$ python3 -q
>>> import numpy as np
>>> from numpy import linalg as LA
>>> np.set_printoptions(precision=2, suppress=True, linewidth=140)
>>> F = np.load("data.npy")
>>> print(F)
[[ 12  -3   4   3  11]
 [-11 -13 -28 -33 -11]
 [ -8   0 -23 -23 -13]
 [ -4   6  15  17  -1]
 [  1 -19 -11 -18   6]
 [ 30  28   1  13  11]]
>>> # rank 4
>>> U, sigma, Vt = LA.svd(F)
>>> print(np.argmax(sigma[:-1] / (sigma[1:] + 1e-6)) + 1)
4
>>> M2 = U[:, :4] @ np.diag(sigma[:4]) @ Vt[:4]
>>> print(LA.matrix_rank(F, rtol=0.05))
3
>>> print(round(LA.norm(F, 2) / LA.norm(F), 2))
0.86
>>> print(LA.matrix_rank(F, rtol=0.1))
3
>>> X = np.load("run15.npy")
>>> print(X)
[[ 1 -2  4 -8]
 [ 1 -1  1 -1]
 [ 1  0  0  0]]
>>> M2 = np.array([[-2, -2], [1, -2]])
>>> basis = np.kron(M2, X)
>>> print(basis.shape)
(6, 8)
>>> W0 = np.load("layer10.npy")
>>> print(W0)
[[ 0.71 -0.83 -1.33  1.38 -1.18 -1.39 -0.84  0.25 -1.25]
 [-1.22  1.27  1.93 -1.66  1.71  1.68  1.12 -0.41  1.83]
 [ 1.25 -1.42 -1.79  1.77 -1.89 -1.77 -1.49  0.5  -1.74]
 [-0.6   0.49  1.03 -0.9   0.8   0.9   0.53 -0.23  0.86]
 [-1.25  1.1   1.41 -1.55  1.75  1.58  1.06 -0.42  1.71]
 [-3.42  3.58  5.24 -5.49  5.41  5.34  3.35 -1.83  5.38]
 [-0.23  0.22  0.22 -0.3   0.45  0.26  0.57  0.01  0.19]
 [-2.16  2.12  2.91 -3.09  3.19  3.28  2.25 -1.01  3.03]
 [ 0.78 -0.93 -1.46  1.5  -1.36 -1.39 -0.79  0.5  -1.48]
 [ 2.34 -2.5  -3.56  3.52 -3.51 -3.62 -2.41  1.26 -3.63]
 [ 2.39 -2.28 -3.44  3.57 -3.6  -3.67 -2.35  1.14 -3.72]
 [ 0.21 -0.34 -0.53  0.61 -0.53 -0.49 -0.51  0.23 -0.55]
 [-0.71  0.64  0.94 -0.82  1.    1.13  0.69 -0.21  0.92]
 [ 3.98 -4.   -6.04  6.17 -6.12 -5.98 -4.1   2.   -6.18]]
>>> x0 = np.array([0, 0, 1, -2, 1, -3, 2, 1, -1])
>>> target = W0 @ x0
>>> print(np.round(LA.lstsq(W0, target)[0], 2) + 0)
[ 0.  0.  1. -2.  1. -3.  2.  1. -1.]
>>> print(np.round(LA.solve(W0.T @ W0, W0.T @ target), 2) + 0)
[ 0.  0.  1. -2.  1. -3.  2.  1. -1.]
>>> rng = np.random.default_rng(9242)
>>> target = target + 0.3 * rng.normal(size=14)
>>> print(target)
[-1.02  2.25 -2.25  1.01  1.53  5.5   1.74  3.09 -1.19 -3.49 -3.09 -0.78  0.58 -7.  ]
>>> beta, *_ = LA.lstsq(W0, target)
>>> print([round(float(LA.norm(LA.solve(W0.T @ W0 + lam * np.eye(9), W0.T @ target))), 2) for lam in (0, 1, 10, 100)])
[5.9, 0.76, 0.41, 0.36]
>>> M = np.array([[-8, -1, 6, 2, 8, 3],
...     [-4, 7, 3, -6, 3, 1],
...     [-1, -7, -1, -3, -3, 9],
...     [8, -1, -3, 2, 5, -5],
...     [2, 5, 7, -7, -9, -1],
...     [2, 7, -2, 4, 9, 2],
...     [1, -5, -1, 0, -7, -3],
...     [7, -5, 1, 9, 9, 3],
...     [-4, 0, -8, -4, 4, -6],
...     [3, -8, 2, 4, -3, -3],
...     [3, 2, 6, -9, -4, 2]]) * (rng.random((11, 6)) < 0.3)
>>> print(M)
[[ 0  0  0  0  8  0]
 [ 0  0  3 -6  3  0]
 [-1  0  0  0  0  0]
 [ 0 -1  0  0  0 -5]
 [ 0  5  0 -7  0 -1]
 [ 2  7 -2  0  9  0]
 [ 1 -5  0  0 -7 -3]
 [ 0 -5  1  0  0  3]
 [-4  0  0 -4  0 -6]
 [ 0  0  2  0  0  0]
 [ 0  2  6  0  0  0]]
>>> x0 = np.array([0, 5, 0, 0, 1, 7])
>>> target = M @ x0
>>> print(np.round(LA.lstsq(M, target)[0], 2) + 0)
[0. 5. 0. 0. 1. 7.]
>>> print(np.round(LA.solve(M.T @ M, M.T @ target), 2) + 0)
[0. 5. 0. 0. 1. 7.]
>>> print(np.round(LA.pinv(M) @ M, 2) + 0)
[[1. 0. 0. 0. 0. 0.]
 [0. 1. 0. 0. 0. 0.]
 [0. 0. 1. 0. 0. 0.]
 [0. 0. 0. 1. 0. 0.]
 [0. 0. 0. 0. 1. 0.]
 [0. 0. 0. 0. 0. 1.]]
>>> target = target + 0.3 * rng.normal(size=11)
>>> print(target)
[  8.1    3.3   -0.35 -39.84  18.43  44.1  -53.15  -4.29 -41.93   0.31  10.18]
>>> beta, *_ = LA.lstsq(M, target)
>>> print(beta.round())
[ 0.  5.  0. -0.  1.  7.]
>>> print(np.round(M.T @ (target - M @ beta), 2) + 0)
[0. 0. 0. 0. 0. 0.]
>>> P = M @ LA.solve(M.T @ M, M.T)
>>> print(np.round(LA.eigvalsh(P), 2) + 0)
[0. 0. 0. 0. 0. 1. 1. 1. 1. 1. 1.]
>>> print(np.diag(P))
[0.52 0.63 0.07 0.5  0.7  0.67 0.67 0.46 0.84 0.08 0.86]
>>> print(np.allclose(P @ P, P))
True
>>> print(np.trace(P))
6.0
>>> print(np.round(P @ M[:, 4], 2) + 0)
[ 8.  3.  0.  0.  0.  9. -7.  0.  0.  0.  0.]
>>> M2 = np.c_[M[:, :2] @ np.array([[-3, -2], [-2, 1]]), np.array([3, -3, 1, -2, 1, -1, -2, 0, 1, -1, 3])]
>>> print(M2)
[[  0   0   3]
 [  0   0  -3]
 [  3   2   1]
 [  2  -1  -2]
 [-10   5   1]
 [-20   3  -1]
 [  7  -7  -2]
 [ 10  -5   0]
 [ 12   8   1]
 [  0   0  -1]
 [ -4   2   3]]
>>> print(np.round(LA.norm(M2 - M @ LA.lstsq(M, M2)[0], axis=0), 2) + 0)
[0.   0.   4.62]
>>> E = np.load("w.npy")
>>> print(E)
[[0 0 0 0]
 [4 0 4 0]
 [0 0 0 0]
 [4 0 4 0]]
>>> M2 = np.array([[-3, -2, 0], [-2, -1, -3], [-1, -2, -2], [0, -3, -3]])
>>> print(np.einsum("ik,kj->ij", E, M2))
[[  0   0   0]
 [-16 -16  -8]
 [  0   0   0]
 [-16 -16  -8]]
>>> print(np.einsum("ik,kj->ji", E, M2))
[[  0 -16   0 -16]
 [  0 -16   0 -16]
 [  0  -8   0  -8]]
>>> print(M2.T @ E.T)
[[  0 -16   0 -16]
 [  0 -16   0 -16]
 [  0  -8   0  -8]]
>>> print(LA.matrix_rank(E @ M2))
1
>>> print(np.einsum("ij->j", E))
[8 0 8 0]
>>> print(np.vstack([E, M2.T]).shape)
(7, 4)
>>> print(E @ M2)
[[  0   0   0]
 [-16 -16  -8]
 [  0   0   0]
 [-16 -16  -8]]
>>> mat = np.load("m.npy")
>>> print(mat)
[[-2  1 -2 -1  0]
 [ 0 -2  1 -2 -1]
 [-1  0 -2  1 -2]
 [-2 -1  0 -2  1]
 [ 1 -2 -1  0 -2]]
>>> u = np.array([-2, -4, -3, -4, -3])
>>> M2 = mat + np.outer(u, np.eye(5)[2])
>>> print(LA.matrix_rank(M2 - mat))
1
>>> print(M2)
[[-2.  1. -4. -1.  0.]
 [ 0. -2. -3. -2. -1.]
 [-1.  0. -5.  1. -2.]
 [-2. -1. -4. -2.  1.]
 [ 1. -2. -4.  0. -2.]]
>>> print(round(LA.det(M2) / LA.det(mat), 2), round(float(1 + LA.solve(mat, u)[2]), 2))
1.09 1.09
>>> x0 = np.array([-3, -3, 3, -1, 2])
>>> target = mat @ x0
>>> beta, lr = np.zeros(5), 1 / LA.norm(mat, 2) ** 2
>>> for i in range(15):
...     beta -= lr * mat.T @ (mat @ beta - target)
...     if i % 5 == 0: print(i, round(LA.norm(mat @ beta - target), 2))
... 
0 2.73
5 2.21
10 1.79
>>> print(beta)
[-1.95 -2.19  2.45 -2.15  1.84]
>>> print(round(LA.cond(mat), 2))
4.92
>>> u = np.array([-3, 1, -2])
>>> print(np.polyval(u, mat[4]))
[ -4 -16  -6  -2 -16]
>>> print(np.correlate(mat[4], mat[3], "full"))
[ 1 -4  3  1 -2  9  2  2  4]
>>> print(np.round(LA.det(mat), 2))
-44.0
>>> print(LA.matrix_power(mat, 4))
[[ 52 -12 153 -50 113]
 [113  52 -12 153 -50]
 [-50 113  52 -12 153]
 [153 -50 113  52 -12]
 [-12 153 -50 113  52]]
>>> print((mat - mat.T) / 2)
[[ 0.   0.5 -0.5  0.5 -0.5]
 [-0.5  0.   0.5 -0.5  0.5]
 [ 0.5 -0.5  0.   0.5 -0.5]
 [-0.5  0.5 -0.5  0.   0.5]
 [ 0.5 -0.5  0.5 -0.5  0. ]]
>>> print(mat @ mat)
[[ 8 -3  9  0  2]
 [ 2  8 -3  9  0]
 [ 0  2  8 -3  9]
 [ 9  0  2  8 -3]
 [-3  9  0  2  8]]
>>> J = np.load("arr.npy")
>>> print(J)
[[  4.3    1.21   4.15  -1.57   3.57   4.51   2.  ]
 [ -7.75   2.72  -1.87   1.44   0.56  -6.03   2.  ]
 [-16.74   3.84  -6.37   3.69  -1.69 -13.9    2.  ]
 [ -3.43   2.18   0.29   0.36   1.64  -2.25   2.  ]
 [ -0.33   1.79   1.83  -0.42   2.42   0.46   2.  ]
 [ -4.69   2.34  -0.35   0.67   1.33  -3.36   2.  ]
 [ -0.5    1.81   1.75  -0.37   2.37   0.31   2.  ]
 [  0.16   1.73   2.08  -0.54   2.54   0.89   2.  ]
 [  8.03   0.75   6.02  -2.51   4.51   7.78   2.  ]
 [  3.58   1.3    3.79  -1.39   3.39   3.88   2.  ]
 [ -3.64   2.2    0.18   0.41   1.59  -2.43   2.  ]
 [ -2.37   2.05   0.82   0.09   1.91  -1.32   2.  ]
 [-10.72   3.09  -3.36   2.18  -0.18  -8.63   2.  ]
 [  2.22   1.47   3.11  -1.05   3.05   2.69   2.  ]
 [  7.22   0.85   5.61  -2.31   4.31   7.07   2.  ]
 [  8.6    0.67   6.3   -2.65   4.65   8.28   2.  ]
 [  1.74   1.53   2.87  -0.94   2.94   2.28   2.  ]
 [  8.57   0.68   6.29  -2.64   4.64   8.25   2.  ]
 [ -3.07   2.13   0.47   0.27   1.73  -1.93   2.  ]
 [ -9.11   2.89  -2.55   1.78   0.22  -7.22   2.  ]
 [-24.27   4.78 -10.13   5.57  -3.57 -20.48   2.  ]
 [ -3.81   2.23   0.1    0.45   1.55  -2.58   2.  ]
 [ -2.21   2.03   0.9    0.05   1.95  -1.18   2.  ]
 [ -1.8    1.97   1.1   -0.05   2.05  -0.82   2.  ]
 [ -5.47   2.43  -0.73   0.87   1.13  -4.03   2.  ]
 [ -2.23   2.03   0.89   0.06   1.94  -1.2    2.  ]
 [  6.05   0.99   5.02  -2.01   4.01   6.04   2.  ]
 [ -0.14   1.77   1.93  -0.46   2.46   0.62   2.  ]
 [ -9.06   2.88  -2.53   1.77   0.23  -7.18   2.  ]
 [  5.34   1.08   4.67  -1.84   3.84   5.43   2.  ]
 [ -1.61   1.95   1.2   -0.1    2.1   -0.66   2.  ]]
>>> U, sigma, Vt = LA.svd(J)
>>> V = Vt[:(sigma > 1e-8).sum()]
>>> x0 = J[7] + -3 * J[29] + rng.integers(2) * np.eye(7)[2]
>>> print(x0)
[-15.87  -1.52 -10.94   4.97  -8.97 -15.39  -4.  ]
>>> print(V.T @ V)
[[ 0.53 -0.18  0.14 -0.1  -0.03  0.41 -0.13]
 [-0.18  0.23  0.15 -0.01  0.25 -0.07  0.24]
 [ 0.14  0.15  0.26 -0.08  0.27  0.19  0.19]
 [-0.1  -0.01 -0.08  0.03 -0.06 -0.1  -0.03]
 [-0.03  0.25  0.27 -0.06  0.35  0.08  0.28]
 [ 0.41 -0.07  0.19 -0.1   0.08  0.36 -0.02]
 [-0.13  0.24  0.19 -0.03  0.28 -0.02  0.25]]
>>> print(np.diag(V.T @ V))
[0.53 0.23 0.26 0.03 0.35 0.36 0.25]
>>> rk = LA.matrix_rank(J)
>>> print(rk)
2
>>> N = LA.svd(J)[2][rk:].T
>>> print(N.shape)
(7, 5)
>>> print([int(LA.matrix_rank(np.delete(J, i, axis=0))) for i in range(31)])
[2, 2, 2, 2, 2, 2, 2, 2, 2, 2, 2, 2, 2, 2, 2, 2, 2, 2, 2, 2, 2, 2, 2, 2, 2, 2, 2, 2, 2, 2, 2]
>>> print([int(LA.matrix_rank(J[:i])) for i in range(1, len(J) + 1)])
[1, 2, 2, 2, 2, 2, 2, 2, 2, 2, 2, 2, 2, 2, 2, 2, 2, 2, 2, 2, 2, 2, 2, 2, 2, 2, 2, 2, 2, 2, 2]
>>> print(N @ N.T)
[[ 0.47  0.18 -0.14  0.1   0.03 -0.41  0.13]
 [ 0.18  0.77 -0.15  0.01 -0.25  0.07 -0.24]
 [-0.14 -0.15  0.74  0.08 -0.27 -0.19 -0.19]
 [ 0.1   0.01  0.08  0.97  0.06  0.1   0.03]
 [ 0.03 -0.25 -0.27  0.06  0.65 -0.08 -0.28]
 [-0.41  0.07 -0.19  0.1  -0.08  0.64  0.02]
 [ 0.13 -0.24 -0.19  0.03 -0.28  0.02  0.75]]
>>> u = np.array([-7, -6, 8])
>>> print(np.convolve(J[13], u))
[-15.52 -23.61 -12.86   0.51   9.81 -45.58  -5.7    9.52  16.  ]
>>> M2 = J + rng.integers(-2, 3, (31, 2)) @ rng.integers(-2, 3, (2, 7))
>>> print(M2)
[[  7.3   -3.79   2.15   2.43   0.57   8.51  -1.  ]
 [-10.75   7.72   0.13  -2.56   3.56 -10.03   5.  ]
 [-11.74   0.84  -8.37   7.69  -6.69  -9.9   -3.  ]
 [ -3.43   2.18   0.29   0.36   1.64  -2.25   2.  ]
 [ -3.33   2.79   2.83  -2.42   5.42  -1.54   5.  ]
 [ -4.69   6.34   0.65  -1.33   1.33  -5.36   2.  ]
 [ -4.5    5.81   3.75  -4.37   6.37  -3.69   6.  ]
 [ -1.84   3.73   3.08  -2.54   4.54  -1.11   4.  ]
 [  6.03  -1.25   6.02  -2.51   6.51   7.78   4.  ]
 [  1.58  -0.7    3.79  -1.39   5.39   3.88   4.  ]
 [  1.36  -0.8   -1.82   4.41  -3.41   1.57  -3.  ]
 [ -0.37   4.05   0.82   0.09  -0.09  -1.32   0.  ]
 [ -6.72  -0.91  -5.36   6.18  -4.18  -4.63  -2.  ]
 [  6.22  -2.53   1.11   2.95  -0.95   6.69  -2.  ]
 [  6.22  -0.15   5.61  -2.31   5.31   7.07   3.  ]
 [  6.6   -1.33   6.3   -2.65   6.65   8.28   4.  ]
 [ -2.26   5.53   4.87  -4.94   6.94  -1.72   6.  ]
 [  5.57   5.68   8.29  -6.64   7.64   4.25   5.  ]
 [ -3.07   6.13   1.47  -1.73   1.73  -3.93   2.  ]
 [-11.11   0.89  -2.55   1.78   2.22  -7.22   4.  ]
 [-21.27  -0.22 -12.13   9.57  -6.57 -16.48  -1.  ]
 [ -2.81   3.23   0.1    0.45   0.55  -2.58   1.  ]
 [ -0.21   4.03   0.9    0.05  -0.05  -1.18   0.  ]
 [  1.2   -3.03  -0.9    3.95  -0.95   3.18  -1.  ]
 [ -2.47  -2.57  -2.73   4.87  -1.87  -0.03  -1.  ]
 [  0.77   1.03  -0.11   2.06  -1.06   0.8   -1.  ]
 [  5.05  -0.01   5.02  -2.01   5.01   6.04   3.  ]
 [  2.86  -3.23  -0.07   3.54  -0.54   4.62  -1.  ]
 [-11.06   0.88  -2.53   1.77   2.23  -7.18   4.  ]
 [  0.34   4.08   6.67  -5.84   8.84   1.43   7.  ]
 [  1.39  -3.05  -0.8    3.9   -0.9    3.34  -1.  ]]
>>> print(np.round(LA.svd(M2 - J, compute_uv=False), 2) + 0)
[39.54 13.19  0.    0.    0.    0.    0.  ]
>>> print(LA.matrix_rank(M2 - J, tol=1e-8))
2
